$ python3 -q
>>> import numpy as np
>>> import numpy.linalg as la
>>> np.set_printoptions(suppress=True, linewidth=200)
>>> A = np.loadtxt("dump.csv", delimiter=",")
>>> A
array([[2., 0., 0., 0., 0., 0., 0., 0.],
       [2., 1., 0., 0., 0., 0., 0., 0.],
       [1., 0., 0., 0., 0., 0., 0., 0.],
       [1., 0., 1., 0., 0., 0., 0., 0.],
       [1., 0., 0., 0., 2., 0., 0., 0.],
       [2., 0., 0., 0., 0., 0., 0., 0.],
       [1., 2., 0., 0., 1., 1., 2., 0.],
       [0., 0., 1., 0., 2., 2., 2., 2.]])
>>> # rows 0 and 5 are equal
>>> B = np.array([[0, 2], [3, 1], [3, 3], [3, 0], [3, 0], [0, 1], [3, 1], [1, 3]])
>>> print(np.einsum("ik,kj->ji", A, B))
[[ 0.  3.  0.  3.  6.  0. 15. 17.]
 [ 4.  5.  2.  5.  2.  4.  7. 13.]]
>>> B.T @ A.T
array([[ 0.,  3.,  0.,  3.,  6.,  0., 15., 17.],
       [ 4.,  5.,  2.,  5.,  2.,  4.,  7., 13.]])
>>> np.einsum("ij,ij->i", A, A)
array([ 4.,  5.,  1.,  2.,  5.,  4., 11., 17.])
>>> np.einsum("ik,kj->ij", A, B)
array([[ 0.,  4.],
       [ 3.,  5.],
       [ 0.,  2.],
       [ 3.,  5.],
       [ 6.,  2.],
       [ 0.,  4.],
       [15.,  7.],
       [17., 13.]])
>>> print(np.vstack([A, B.T]).shape)
(10, 8)
>>> Uu, sv, Vt = la.svd(A)
>>> evecs = Vt[:(sv > 1e-8).sum()]
>>> rng = np.random.default_rng(62)
>>> x0 = A[7] + 3 * A[1] + rng.integers(2) * np.eye(8)[3]
>>> print(x0)
[6. 3. 1. 0. 2. 2. 2. 2.]
>>> print(np.allclose(evecs.T @ evecs @ x0, x0))
True
>>> la.matrix_rank(np.vstack([A, x0]))
np.int64(6)
>>> M = np.loadtxt("sample17.csv", delimiter=",")
>>> M.round(2)
array([[-2.27, -2.12,  0.1 ,  0.54,  3.88,  0.01],
       [ 1.36, -0.61, -0.77, -0.94,  0.62, -4.57],
       [ 2.95,  1.64, -2.24,  0.65,  2.58,  1.25],
       [ 2.49, -0.82,  3.89, -1.21,  1.07,  0.59],
       [ 1.36, -3.88, -1.93, -1.14, -1.13,  1.33],
       [ 1.13, -1.3 ,  0.7 ,  4.54, -0.7 , -0.64]])
>>> x0 = np.array([-3, -4, 5, 2, -2, 3])
>>> h = np.maximum(M @ x0, 0)
>>> np.round(np.maximum(M @ x0, 0) - np.maximum(-M @ x0, 0), 2)
array([  9.14, -22.32, -26.68,  12.48,   5.75,  13.87])
>>> np.round(M.T @ h, 2)
array([ 33.93, -70.04,  48.07,  46.39,  32.64,   6.25])
>>> np.round(np.tanh(M @ x0), 2)
array([ 1., -1., -1.,  1.,  1.,  1.])
>>> print(h.round(2))
[ 9.14  0.    0.   12.48  5.75 13.87]
>>> np.flatnonzero(h > 1e-9)
array([0, 3, 4, 5])
>>> np.round(np.maximum(M @ (3 * x0), 0), 2)
array([27.43,  0.  ,  0.  , 37.44, 17.26, 41.62])
>>> idx = rng.permutation(6)
>>> idx
array([0, 2, 4, 1, 3, 5])
>>> B = M[idx][:, idx]
>>> np.allclose(B, M)
False
>>> B.round(2)
array([[-2.27,  0.1 ,  3.88, -2.12,  0.54,  0.01],
       [ 2.95, -2.24,  2.58,  1.64,  0.65,  1.25],
       [ 1.36, -1.93, -1.13, -3.88, -1.14,  1.33],
       [ 1.36, -0.77,  0.62, -0.61, -0.94, -4.57],
       [ 2.49,  3.89,  1.07, -0.82, -1.21,  0.59],
       [ 1.13,  0.7 , -0.7 , -1.3 ,  4.54, -0.64]])
>>> O, evecs = la.qr(B[:, :5])[0], la.qr(B[:, 5:])[0]
>>> sv = la.svd(O.T @ evecs, compute_uv=False)
>>> round(float(la.norm(O @ O.T - evecs @ evecs.T, 2)), 2)
1.0
>>> np.round(M @ M.T, 2) + 0
array([[25.,  0.,  0.,  0.,  0.,  0.],
       [ 0., 25.,  0.,  0.,  0.,  0.],
       [ 0.,  0., 25.,  0.,  0.,  0.],
       [ 0.,  0.,  0., 25.,  0.,  0.],
       [ 0.,  0.,  0.,  0., 25.,  0.],
       [ 0.,  0.,  0.,  0.,  0., 25.]])
>>> np.round(M.T @ M, 2) + 0
array([[25.,  0.,  0.,  0.,  0.,  0.],
       [ 0., 25.,  0.,  0.,  0.,  0.],
       [ 0.,  0., 25.,  0.,  0.,  0.],
       [ 0.,  0.,  0., 25.,  0.,  0.],
       [ 0.,  0.,  0.,  0., 25.,  0.],
       [ 0.,  0.,  0.,  0.,  0., 25.]])
>>> np.round(la.svd(M, compute_uv=False), 2)
array([5., 5., 5., 5., 5., 5.])
>>> print(np.round(la.pinv(M), 2) + 0)
[[-0.09  0.05  0.12  0.1   0.05  0.05]
 [-0.08 -0.02  0.07 -0.03 -0.16 -0.05]
 [ 0.   -0.03 -0.09  0.16 -0.08  0.03]
 [ 0.02 -0.04  0.03 -0.05 -0.05  0.18]
 [ 0.16  0.02  0.1   0.04 -0.05 -0.03]
 [ 0.   -0.18  0.05  0.02  0.05 -0.03]]
>>> round(M[:, 0] @ M[:, 1], 2)
np.float64(-0.0)
